In [1]: import numpy as np

In [2]: from numpy import linalg as LA

In [3]: np.set_printoptions(suppress=True, linewidth=160)

In [4]: tidy = lambda a: np.round(a, 3) + 0

In [5]: K = np.load("out14.npy")

In [6]: print(K)
[[1 0 0 0 0]
 [0 1 0 0 0]
 [0 0 0 1 0]
 [0 0 0 0 1]
 [0 0 1 0 0]]

In [7]: T = np.stack([K, 3 * K, K[::-1]])

In [8]: print(tidy(LA.det(T)))
[  1. 243.   1.]

In [9]: print(T.shape)
(3, 5, 5)

In [10]: print(np.einsum("bij,cij->bc", T, T))
[[ 5 15  1]
 [15 45  3]
 [ 1  3  5]]

In [11]: print(LA.matrix_rank(T))
[5 5 5]

In [12]: print(tidy(np.sort(np.abs(LA.eigvals(K)))[::-1]))
[1. 1. 1. 1. 1.]

In [13]: pr = np.eye(5)[2]

In [14]: for _ in range(5):
    ...:     pr = pr @ K
    ...:     print(pr.round(3))
    ...: 
[0. 0. 0. 1. 0.]
[0. 0. 0. 0. 1.]
[0. 0. 1. 0. 0.]
[0. 0. 0. 1. 0.]
[0. 0. 0. 0. 1.]

In [15]: B = np.array([[2, 1, 0], [2, 2, 0], [0, 2, 1], [1, 0, 0], [2, 1, 0]])

In [16]: print(B.T @ K.T)
[[2 2 1 2 0]
 [1 2 0 1 2]
 [0 0 0 0 1]]

In [17]: print(LA.matrix_rank(K @ B))
3

In [18]: print(K @ B)
[[2 1 0]
 [2 2 0]
 [1 0 0]
 [2 1 0]
 [0 2 1]]

In [19]: print(np.einsum("ik,kj->ij", K, B))
[[2 1 0]
 [2 2 0]
 [1 0 0]
 [2 1 0]
 [0 2 1]]

In [20]: print(np.einsum("ij->j", K))
[1 1 1 1 1]

In [21]: print(np.einsum("ij,ij->i", K, K))
[1 1 1 1 1]

In [22]: P = np.triu(np.array([[1, -1, 0, -1, -2],
    ...:     [1, 2, 2, 1, 2],
    ...:     [-2, -1, -1, 2, 1],
    ...:     [2, 0, 1, 2, 0],
    ...:     [1, 2, 0, -1, 1]]), 1) + np.eye(5)

In [23]: B = P @ K @ LA.inv(P)

In [24]: print(tidy(np.poly(B)))
[ 1. -2.  1. -1.  2. -1.]

In [25]: print(B)
[[ 1.  0. -2.  5.  3.]
 [ 0.  1.  0.  1. -1.]
 [ 0.  0.  1. -1.  1.]
 [ 0.  0.  0.  0.  1.]
 [ 0.  0.  1. -2. -1.]]

In [26]: print(P @ K - K @ P)
[[ 0.  0. -2.  1.  1.]
 [ 0.  0.  0.  1. -1.]
 [ 0.  0.  1.  0.  2.]
 [ 0.  0.  0.  0.  0.]
 [ 0.  0.  0. -2. -1.]]

In [27]: vec = np.array([0, 0, 2, 2, 1])

In [28]: y = B @ vec

In [29]: print(y)
[ 9.  1.  1.  1. -3.]

In [30]: print(tidy(LA.solve(B.T, B[3])))
[0. 0. 0. 1. 0.]

In [31]: print(tidy(LA.solve(B, 5 * y)))
[ 0.  0. 10. 10.  5.]

In [32]: print(tidy(LA.solve(B, y + B[:, 2])))
[0. 0. 3. 2. 1.]

In [33]: print(tidy(LA.solve(B, y)))
[0. 0. 2. 2. 1.]

In [34]: B = np.array([[-4, -1, 4, -5, 0, 0, -4, -3],
    ...:     [0, 0, 1, 2, -3, -2, -2, 5],
    ...:     [1, 2, -4, -1, 5, 4, -3, -4],
    ...:     [5, 3, -5, 5, -4, 1, -1, 3],
    ...:     [-3, 2, -1, 3, 2, 2, 5, -4],
    ...:     [-4, 4, 4, -5, 4, 1, 1, 1],
    ...:     [-3, 5, 1, -1, 0, -3, 2, 1],
    ...:     [1, 3, -2, -2, -5, 2, -5, -1]])

In [35]: W0 = np.triu(B, 1)

In [36]: print(W0)
[[ 0 -1  4 -5  0  0 -4 -3]
 [ 0  0  1  2 -3 -2 -2  5]
 [ 0  0  0 -1  5  4 -3 -4]
 [ 0  0  0  0 -4  1 -1  3]
 [ 0  0  0  0  0  2  5 -4]
 [ 0  0  0  0  0  0  1  1]
 [ 0  0  0  0  0  0  0  1]
 [ 0  0  0  0  0  0  0  0]]

In [37]: left, sig, Vt = LA.svd(W0)

In [38]: print(tidy(sig))
[11.68   8.624  5.497  3.405  1.459  1.129  0.003  0.   ]

In [39]: print(np.argmax(sig[:-1] / (sig[1:] + 1e-6)) + 1)
7

In [40]: B = left[:, :7] @ np.diag(sig[:7]) @ Vt[:7]

In [41]: print(tidy(B))
[[ 0. -1.  4. -5.  0.  0. -4. -3.]
 [ 0.  0.  1.  2. -3. -2. -2.  5.]
 [ 0.  0.  0. -1.  5.  4. -3. -4.]
 [ 0.  0.  0.  0. -4.  1. -1.  3.]
 [ 0.  0.  0.  0.  0.  2.  5. -4.]
 [ 0.  0.  0.  0.  0.  0.  1.  1.]
 [ 0.  0.  0.  0.  0.  0.  0.  1.]
 [ 0.  0.  0.  0.  0.  0.  0.  0.]]

In [42]: print(tidy(LA.norm(W0 - B) / LA.norm(W0)))
0.0

In [43]: print(LA.matrix_rank(B))
7

In [44]: rng = np.random.default_rng(434)

In [45]: labels = rng.permutation(8)

In [46]: print(labels)
[3 2 1 7 6 0 4 5]

In [47]: B = W0[labels][:, labels]

In [48]: print(np.diag(B))
[0 0 0 0 0 0 0 0]

In [49]: print(np.trace(B))
0

In [50]: J = np.load("sample9.npy")

In [51]: print(J)
[[7 0 5 0 7 0 0 0]
 [0 8 0 2 0 5 0 6]
 [9 0 6 0 2 0 2 0]
 [0 0 0 8 0 1 0 7]
 [4 0 7 0 9 0 7 0]
 [0 5 0 4 0 3 0 4]
 [6 0 0 0 7 0 9 0]
 [0 2 0 4 0 3 0 8]]

In [52]: labels = rng.permutation(8)

In [53]: print(labels)
[5 1 6 0 3 2 7 4]

In [54]: B = J[labels][:, labels]

In [55]: print(np.allclose(B, J))
False

In [56]: print(np.diag(B))
[3 8 9 7 8 6 8 9]

In [57]: print(tidy(np.sort(np.abs(LA.eigvals(B)))))
[ 0.413  1.376  4.323  4.323  7.961  8.634 17.25  21.947]

In [58]: print(tidy(LA.det(B)), tidy(LA.det(J[labels])))
276198.0 276198.0

In [59]: M = np.array([[4.0, 1.0, -2.0, -1.0],
    ...:     [2.0, 4.0, -2.0, -2.0],
    ...:     [4.0, 1.0, -2.0, -1.0],
    ...:     [2.0, 3.0, -2.0, -1.0]])

In [60]: B = M[0, 0] * M[1:] - np.outer(M[1:, 0], M[0])

In [61]: print(B)
[[ 0. 14. -4. -6.]
 [ 0.  0.  0.  0.]
 [ 0. 10. -4. -2.]]

In [62]: print(M[:, 0] / M[0, 0])
[1.  0.5 1.  0.5]

In [63]: print(np.flatnonzero(~B.round(6).any(axis=1)))
[1]

In [64]: print(LA.matrix_rank(B), LA.matrix_rank(M))
2 3
